$ python3 -q
>>> import numpy as np
>>> from numpy import linalg as LA
>>> np.set_printoptions(precision=2, suppress=True, linewidth=160, sign=" ")
>>> sv = 3 * 0.2 ** np.arange(4)
>>> rng = np.random.default_rng(159172)
>>> data = rng.normal(size=(14, 4)) * rng.permutation(sv)
>>> data.round(2) + 0
array([[ 0.78, -0.37,  0.03,  0.2 ],
       [ 3.6 , -0.38, -0.02,  0.09],
       [-8.31, -0.49,  0.  ,  0.05],
       [-1.51, -0.67, -0.01,  0.09],
       [-0.52, -1.08, -0.03,  0.08],
       [ 1.65, -0.61,  0.01, -0.09],
       [-3.49,  0.56, -0.04, -0.08],
       [-2.2 ,  0.94,  0.01,  0.07],
       [ 0.11, -0.03,  0.02, -0.06],
       [-2.64, -0.1 ,  0.04, -0.15],
       [-0.76,  0.07, -0.01,  0.26],
       [-6.38,  0.63,  0.03,  0.05],
       [ 4.41,  0.14,  0.  ,  0.01],
       [ 3.9 , -0.35,  0.01, -0.05]])
>>> U, sv, Vt = LA.svd(data, full_matrices=False)
>>> np.round(np.abs(Vt[0]), 2) + 0
array([ 1.  ,  0.03,  0.  ,  0.  ])
>>> np.cumsum(sv ** 2) / np.sum(sv ** 2)
array([ 0.98,  1.  ,  1.  ,  1.  ])
>>> np.round(Vt @ Vt.T, 2) + 0
array([[ 1.,  0.,  0.,  0.],
       [ 0.,  1.,  0.,  0.],
       [ 0.,  0.,  1.,  0.],
       [ 0.,  0.,  0.,  1.]])
>>> (sv > 1e-8).sum()
np.int64(4)
>>> np.round(np.sqrt((sv ** 2).sum()), 2), round(LA.norm(data), 2)
(np.float64(13.87), np.float64(13.87))
>>> theta = np.radians(36)
>>> Rm = np.eye(4)
>>> Rm[0, 0] = Rm[3, 3] = np.cos(theta)
>>> Rm[0, 3], Rm[3, 0] = -np.sin(theta), np.sin(theta)
>>> Rm
array([[ 0.81,  0.  ,  0.  , -0.59],
       [ 0.  ,  1.  ,  0.  ,  0.  ],
       [ 0.  ,  0.  ,  1.  ,  0.  ],
       [ 0.59,  0.  ,  0.  ,  0.81]])
>>> out = data @ Rm.T
>>> np.abs(out - data).max(axis=0)
array([ 1.56,  0.  ,  0.  ,  4.89])
>>> np.allclose(data @ data.T, out @ out.T)
True
>>> M = np.array([[4.0, 1.0, 1.0, 1.0, 1.0, 1.0, 1.0, 1.0],
...     [1.0, 4.0, 1.0, 1.0, 1.0, 1.0, 1.0, 1.0],
...     [1.0, 1.0, 4.0, 1.0, 1.0, 1.0, 1.0, 1.0],
...     [1.0, 1.0, 1.0, 4.0, 1.0, 1.0, 1.0, 1.0],
...     [1.0, 1.0, 1.0, 1.0, 4.0, 1.0, 1.0, 1.0],
...     [1.0, 1.0, 1.0, 1.0, 1.0, 4.0, 1.0, 1.0],
...     [1.0, 1.0, 1.0, 1.0, 1.0, 1.0, 4.0, 1.0],
...     [1.0, 1.0, 1.0, 1.0, 1.0, 1.0, 1.0, 4.0]])
>>> x = np.ones(8)
>>> for _ in range(3):
...     x = M @ x
...     x /= LA.norm(x)
...     print(round(x @ M @ x, 2))
... 
11.0
11.0
11.0
>>> x
array([ 0.35,  0.35,  0.35,  0.35,  0.35,  0.35,  0.35,  0.35])
>>> np.round(LA.eigvalsh(M)[-1], 2)
np.float64(11.0)
>>> r0, v = M[1], M[5]
>>> r0 @ v
np.float64(14.0)
>>> p = (r0 @ v) / (r0 @ r0) * r0
>>> LA.matrix_rank(np.outer(r0, v))
np.int64(1)
>>> np.round((v - p) @ r0, 2)
np.float64(-0.0)
>>> v - p
array([ 0.39, -1.43,  0.39,  0.39,  0.39,  3.39,  0.39,  0.39])
>>> labels = rng.permutation(8)
>>> out = M[:, labels] * rng.choice([-1, 1], 8)
>>> out
array([[ 1., -1.,  1., -1., -1.,  1., -1.,  4.],
       [ 1., -4.,  1., -1., -1.,  1., -1.,  1.],
       [ 1., -1.,  4., -1., -1.,  1., -1.,  1.],
       [ 1., -1.,  1., -4., -1.,  1., -1.,  1.],
       [ 1., -1.,  1., -1., -1.,  1., -4.,  1.],
       [ 1., -1.,  1., -1., -4.,  1., -1.,  1.],
       [ 4., -1.,  1., -1., -1.,  1., -1.,  1.],
       [ 1., -1.,  1., -1., -1.,  4., -1.,  1.]])
>>> U, _, Vt = LA.svd(M.T @ out)
>>> np.round(U @ Vt, 2) + 0
array([[ 0.,  0.,  0.,  0.,  0.,  0.,  0.,  1.],
       [ 0., -1.,  0.,  0.,  0.,  0.,  0.,  0.],
       [ 0.,  0.,  1.,  0.,  0.,  0.,  0.,  0.],
       [ 0.,  0.,  0., -1.,  0.,  0.,  0.,  0.],
       [ 0.,  0.,  0.,  0.,  0.,  0., -1.,  0.],
       [ 0.,  0.,  0.,  0., -1.,  0.,  0.,  0.],
       [ 1.,  0.,  0.,  0.,  0.,  0.,  0.,  0.],
       [ 0.,  0.,  0.,  0.,  0.,  1.,  0.,  0.]])
>>> labels
array([ 6,  1,  2,  3,  5,  7,  4,  0])
>>> np.round(LA.lstsq(M, out)[0], 2) + 0
array([[ 0.,  0.,  0.,  0.,  0.,  0.,  0.,  1.],
       [ 0., -1.,  0.,  0.,  0.,  0.,  0.,  0.],
       [ 0.,  0.,  1.,  0.,  0.,  0.,  0.,  0.],
       [ 0.,  0.,  0., -1.,  0.,  0.,  0.,  0.],
       [ 0.,  0.,  0.,  0.,  0.,  0., -1.,  0.],
       [ 0.,  0.,  0.,  0., -1.,  0.,  0.,  0.],
       [ 1.,  0.,  0.,  0.,  0.,  0.,  0.,  0.],
       [ 0.,  0.,  0.,  0.,  0.,  1.,  0.,  0.]])
>>> M @ M
array([[ 23.,  14.,  14.,  14.,  14.,  14.,  14.,  14.],
       [ 14.,  23.,  14.,  14.,  14.,  14.,  14.,  14.],
       [ 14.,  14.,  23.,  14.,  14.,  14.,  14.,  14.],
       [ 14.,  14.,  14.,  23.,  14.,  14.,  14.,  14.],
       [ 14.,  14.,  14.,  14.,  23.,  14.,  14.,  14.],
       [ 14.,  14.,  14.,  14.,  14.,  23.,  14.,  14.],
       [ 14.,  14.,  14.,  14.,  14.,  14.,  23.,  14.],
       [ 14.,  14.,  14.,  14.,  14.,  14.,  14.,  23.]])
>>> round(float(np.abs(LA.eigvals(M)).max()), 2)
11.0
>>> X = np.load("sample5.npy")
>>> X
array([[ 0.96,  0.13, -0.13,  0.21, -0.04, -0.04,  0.04],
       [ 0.13,  0.62,  0.38, -0.64,  0.13,  0.13, -0.13],
       [-0.13,  0.38,  0.62,  0.64, -0.13, -0.13,  0.13],
       [ 0.21, -0.64,  0.64, -0.06,  0.21,  0.21, -0.21],
       [-0.04,  0.13, -0.13,  0.21,  0.96, -0.04,  0.04],
       [-0.04,  0.13, -0.13,  0.21, -0.04,  0.96,  0.04],
       [ 0.04, -0.13,  0.13, -0.21,  0.04,  0.04,  0.96]])
>>> x = np.array([0, -2, -2, -1, 1, 1, 2])
>>> np.einsum("ij,j->i", X, x)
array([-0.21, -1.36, -2.64,  0.06,  0.79,  0.79,  2.21])
>>> LA.norm(X @ x) <= LA.norm(X, 2) * LA.norm(x) + 1e-9
np.True_
>>> X @ np.ones(7)
array([ 1.13,  0.62,  1.38,  0.36,  1.13,  1.13,  0.87])
>>> (X @ x).argmax()
np.int64(6)
>>> X @ x
array([-0.21, -1.36, -2.64,  0.06,  0.79,  0.79,  2.21])
>>> X @ np.eye(7)[3]
array([ 0.21, -0.64,  0.64, -0.06,  0.21,  0.21, -0.21])
>>> out = X / np.sqrt((X ** 2).mean(axis=1, keepdims=True))
>>> out[6]
array([ 0.11, -0.34,  0.34, -0.56,  0.11,  0.11,  2.53])
>>> LA.matrix_rank(X - X.mean(axis=1, keepdims=True))
np.int64(6)
>>> LA.norm(out, axis=1)
array([ 2.65,  2.65,  2.65,  2.65,  2.65,  2.65,  2.65])
>>> LA.matrix_rank(out) == LA.matrix_rank(X)
np.True_
>>> np.round(X @ X.T, 2) + 0
array([[ 1.,  0.,  0.,  0.,  0.,  0.,  0.],
       [ 0.,  1.,  0.,  0.,  0.,  0.,  0.],
       [ 0.,  0.,  1.,  0.,  0.,  0.,  0.],
       [ 0.,  0.,  0.,  1.,  0.,  0.,  0.],
       [ 0.,  0.,  0.,  0.,  1.,  0.,  0.],
       [ 0.,  0.,  0.,  0.,  0.,  1.,  0.],
       [ 0.,  0.,  0.,  0.,  0.,  0.,  1.]])
>>> LA.norm(X, axis=0)
array([ 1.,  1.,  1.,  1.,  1.,  1.,  1.])
>>> LA.pinv(X)
array([[ 0.96,  0.13, -0.13,  0.21, -0.04, -0.04,  0.04],
       [ 0.13,  0.62,  0.38, -0.64,  0.13,  0.13, -0.13],
       [-0.13,  0.38,  0.62,  0.64, -0.13, -0.13,  0.13],
       [ 0.21, -0.64,  0.64, -0.06,  0.21,  0.21, -0.21],
       [-0.04,  0.13, -0.13,  0.21,  0.96, -0.04,  0.04],
       [-0.04,  0.13, -0.13,  0.21, -0.04,  0.96,  0.04],
       [ 0.04, -0.13,  0.13, -0.21,  0.04,  0.04,  0.96]])
>>> LA.svd(X, compute_uv=False)
array([ 1.,  1.,  1.,  1.,  1.,  1.,  1.])
>>> np.round(X.T @ X, 2) + 0
array([[ 1.,  0.,  0.,  0.,  0.,  0.,  0.],
       [ 0.,  1.,  0.,  0.,  0.,  0.,  0.],
       [ 0.,  0.,  1.,  0.,  0.,  0.,  0.],
       [ 0.,  0.,  0.,  1.,  0.,  0.,  0.],
       [ 0.,  0.,  0.,  0.,  1.,  0.,  0.],
       [ 0.,  0.,  0.,  0.,  0.,  1.,  0.],
       [ 0.,  0.,  0.,  0.,  0.,  0.,  1.]])
>>> J = np.load("x.npy")
>>> J
array([[  8,   2,  21,   4,   7],
       [  4,   0,   6,   8,   2],
       [  8,   6,  21,   3,   7],
       [  4,   1,  12,   7,   4],
       [  5,   4,  24,   7,   8]])
>>> # rank 4
>>> G = J.T @ J
>>> np.diag(G)
array([  185,    57,  1638,   187,   182])
>>> np.round(LA.eigvalsh(G)[::-1], 2) + 0
array([ 2163.72,    65.74,    12.91,     6.63,     0.  ])
>>> LA.matrix_rank(G)
np.int64(4)
>>> np.abs(np.diag(LA.qr(J)[1])) > 1e-9
array([ True,  True,  True,  True, False])
>>> np.allclose(J[:-1].T @ LA.lstsq(J[:-1].T, J[-1])[0], J[-1])
True
>>> np.round(J @ LA.pinv(J) @ J, 2) + 0
array([[  8.,   2.,  21.,   4.,   7.],
       [  4.,   0.,   6.,   8.,   2.],
       [  8.,   6.,  21.,   3.,   7.],
       [  4.,   1.,  12.,   7.,   4.],
       [  5.,   4.,  24.,   7.,   8.]])
>>> J @ J
array([[ 291,  174,  837,  188,  279],
       [ 122,   60,  354,  104,  118],
       [ 303,  173,  849,  213,  283],
       [ 180,  103,  522,  137,  174],
       [ 316,  193,  909,  229,  303]])
>>> np.round(np.sort(np.abs(LA.eigvals(J))), 2) + 0
array([  0.  ,   2.99,   3.01,   3.01,  40.61])
>>> (J - J.T) / 2
array([[ 0. , -1. ,  6.5,  0. ,  1. ],
       [ 1. ,  0. ,  0. ,  3.5, -1. ],
       [-6.5,  0. ,  0. , -4.5, -8.5],
       [ 0. , -3.5,  4.5,  0. , -1.5],
       [-1. ,  1. ,  8.5,  1.5,  0. ]])
>>> round(np.abs(LA.eigvals(J)).max(), 2)
np.float64(40.61)
>>> LA.matrix_power(J, 2)
array([[ 291,  174,  837,  188,  279],
       [ 122,   60,  354,  104,  118],
       [ 303,  173,  849,  213,  283],
       [ 180,  103,  522,  137,  174],
       [ 316,  193,  909,  229,  303]])
